% python3 -q
>>> import numpy as np
>>> from numpy import linalg as LA
>>> np.set_printoptions(precision=2, suppress=True, linewidth=120, floatmode="fixed")
>>> A = np.array([[0.4, -0.9, 0.8, 0.3, -0.7, -1.7, -0.1, -2.1, 1.3, 0.5],
...     [-0.8, 0.0, -1.1, 0.9, -0.5, 0.7, 0.8, -0.5, -1.5, 0.4],
...     [0.1, 0.6, -0.1, -0.9, 0.2, -0.4, 0.4, -0.3, -0.8, 0.5],
...     [-0.8, 0.4, 1.0, -1.0, -2.0, -1.9, 0.7, 0.1, -2.3, -0.3],
...     [0.3, 2.1, -0.6, 3.1, 1.2, -0.2, 0.6, 1.4, 1.1, 0.6],
...     [-0.3, -1.6, 0.2, 0.7, -0.7, -0.4, 0.2, -0.9, -0.1, 1.8],
...     [0.8, 0.0, -0.5, 0.8, 0.8, -1.0, -0.4, -1.7, 2.8, 1.5],
...     [1.6, -1.1, -0.3, 1.1, -0.6, 0.0, 0.6, 0.5, 1.9, 1.0],
...     [0.1, 0.4, 0.5, 0.1, -1.4, -0.8, 0.9, -3.0, 1.7, 0.7]])
>>> rng = np.random.default_rng(83045)
>>> A[1] = A[2] + 0.02 * rng.normal(size=10)
>>> A
array([[ 0.40, -0.90,  0.80,  0.30, -0.70, -1.70, -0.10, -2.10,  1.30,  0.50],
       [ 0.11,  0.60, -0.08, -0.90,  0.19, -0.37,  0.42, -0.30, -0.78,  0.49],
       [ 0.10,  0.60, -0.10, -0.90,  0.20, -0.40,  0.40, -0.30, -0.80,  0.50],
       [-0.80,  0.40,  1.00, -1.00, -2.00, -1.90,  0.70,  0.10, -2.30, -0.30],
       [ 0.30,  2.10, -0.60,  3.10,  1.20, -0.20,  0.60,  1.40,  1.10,  0.60],
       [-0.30, -1.60,  0.20,  0.70, -0.70, -0.40,  0.20, -0.90, -0.10,  1.80],
       [ 0.80,  0.00, -0.50,  0.80,  0.80, -1.00, -0.40, -1.70,  2.80,  1.50],
       [ 1.60, -1.10, -0.30,  1.10, -0.60,  0.00,  0.60,  0.50,  1.90,  1.00],
       [ 0.10,  0.40,  0.50,  0.10, -1.40, -0.80,  0.90, -3.00,  1.70,  0.70]])
>>> def softmax(z):
...     e = np.exp(z - z.max(axis=-1, keepdims=True))
...     return e / e.sum(axis=-1, keepdims=True)
... 
>>> np.round(softmax(10 * A[2]), 2) + 0
array([0.00, 0.65, 0.00, 0.00, 0.01, 0.00, 0.09, 0.00, 0.00, 0.24])
>>> S = A @ A.T / np.sqrt(10)
>>> softmax(S)[2] @ A
array([-0.01,  0.23,  0.26, -0.26, -0.56, -0.89,  0.44, -0.61, -0.31,  0.51])
